>>> import numpy as np
>>> np.set_printoptions(precision=3, suppress=True, linewidth=200)
>>> K = np.array([[1, 3, -2, -2, 2],
...     [-2, 2, -3, 3, -2],
...     [1, 3, -2, -2, 2],
...     [1, 3, -3, -3, -2],
...     [3, 2, 2, 0, 1],
...     [1, 3, -2, -3, 0]])
>>> # rows 0 and 2 are equal
>>> B = K / np.sqrt((K ** 2).mean(axis=1, keepdims=True))
>>> print(B[2])
[ 0.477  1.43  -0.953 -0.953  0.953]
>>> print(np.linalg.norm(B, axis=1))
[2.236 2.236 2.236 2.236 2.236 2.236]
>>> rng = np.random.default_rng(5531)
>>> z = rng.permutation(5)
>>> B = K[:, z] * rng.choice([-1, 1], 5)
>>> print(B)
[[-2 -2  1 -3  2]
 [ 3  2 -2 -2  3]
 [-2 -2  1 -3  2]
 [-3  2  1 -3  3]
 [ 0 -1  3 -2 -2]
 [-3  0  1 -3  2]]
>>> U, _, vt = np.linalg.svd(K.T @ B)
>>> print(np.round(np.linalg.lstsq(K, B)[0], 3) + 0)
[[ 0.  0.  1.  0.  0.]
 [ 0.  0.  0. -1.  0.]
 [ 0.  0.  0.  0. -1.]
 [ 1.  0.  0.  0.  0.]
 [ 0. -1.  0.  0.  0.]]
>>> print(z)
[3 4 0 1 2]
>>> W0 = np.load("data.npy")
>>> print(W0)
[[-1.889 -2.014  1.233 -2.727  0.214  0.672  0.011  0.5  ]
 [-2.014 -0.355 -2.223  2.122  2.742  0.602 -0.086 -2.665]
 [ 1.233 -2.223  1.697  1.898 -0.112  0.777 -0.634  0.696]
 [-2.727  2.122  1.898  5.133 -0.724 -0.546  2.092 -0.664]
 [ 0.214  2.742 -0.112 -0.724  4.594  0.108  1.864 -0.935]
 [ 0.672  0.602  0.777 -0.546  0.108 -2.753 -3.096 -2.149]
 [ 0.011 -0.086 -0.634  2.092  1.864 -3.096  1.234  3.589]
 [ 0.5   -2.665  0.696 -0.664 -0.935 -2.149  3.589  0.34 ]]
>>> # symmetric
>>> print((W0 + W0.T) / 2)
[[-1.889 -2.014  1.233 -2.727  0.214  0.672  0.011  0.5  ]
 [-2.014 -0.355 -2.223  2.122  2.742  0.602 -0.086 -2.665]
 [ 1.233 -2.223  1.697  1.898 -0.112  0.777 -0.634  0.696]
 [-2.727  2.122  1.898  5.133 -0.724 -0.546  2.092 -0.664]
 [ 0.214  2.742 -0.112 -0.724  4.594  0.108  1.864 -0.935]
 [ 0.672  0.602  0.777 -0.546  0.108 -2.753 -3.096 -2.149]
 [ 0.011 -0.086 -0.634  2.092  1.864 -3.096  1.234  3.589]
 [ 0.5   -2.665  0.696 -0.664 -0.935 -2.149  3.589  0.34 ]]
>>> print(np.round(np.trace(W0), 3))
8.001
>>> print(np.allclose(W0 @ W0.T, W0.T @ W0))
True
>>> print(np.round(np.abs(np.linalg.eigvals(W0)).max(), 3))
8.001
>>> X = np.load("run9.npy")
>>> print(X)
[[ 3  7  6  0]
 [ 1  4 18  0]
 [ 2 11  6  0]
 [ 0  0  0  0]
 [ 0  0  6  0]
 [ 0  2  6  0]
 [ 0  0  0  6]
 [ 0  0  0  5]
 [ 0  8  3  0]
 [ 0  0  0  0]
 [ 2  1  9  0]]
>>> # row 9 repeats row 3
>>> f = np.array([3, 2])
>>> print(np.convolve(X[10], f))
[ 6  7 29 18  0]
>>> print(np.polyval(f, X[10]))
[ 8  5 29  2]
>>> z = X[:, 0] > np.median(X[:, 0])
>>> f = X[z].mean(axis=0) - X[~z].mean(axis=0)
>>> print(((X - X.mean(axis=0)) @ f > 0).astype(int))
[1 1 1 0 0 1 0 0 1 0 1]
>>> print(f)
[ 2.     4.321  7.607 -1.571]
>>> G = np.cov(X, rowvar=False)
>>> print(np.corrcoef(X.T))
[[ 1.     0.573  0.447 -0.324]
 [ 0.573  1.     0.295 -0.374]
 [ 0.447  0.295  1.    -0.446]
 [-0.324 -0.374 -0.446  1.   ]]
>>> print(np.polyfit(X[:, 2], X[:, 3], 1))
[-0.184  1.905]
>>> print(np.argwhere(np.triu(np.abs(np.corrcoef(X.T)) > 0.8, 1)))
[]
>>> print(G)
[[ 1.218  2.5    2.673 -0.8  ]
 [ 2.5   15.6    6.3   -3.3  ]
 [ 2.673  6.3   29.291 -5.4  ]
 [-0.8   -3.3   -5.4    5.   ]]
>>> print(np.argsort(-X.std(axis=0).round(6), kind="stable"))
[2 1 3 0]
>>> print(X.std(axis=0))
[1.052 3.766 5.16  2.132]
>>> print(np.median(X, axis=0))
[0. 1. 6. 0.]
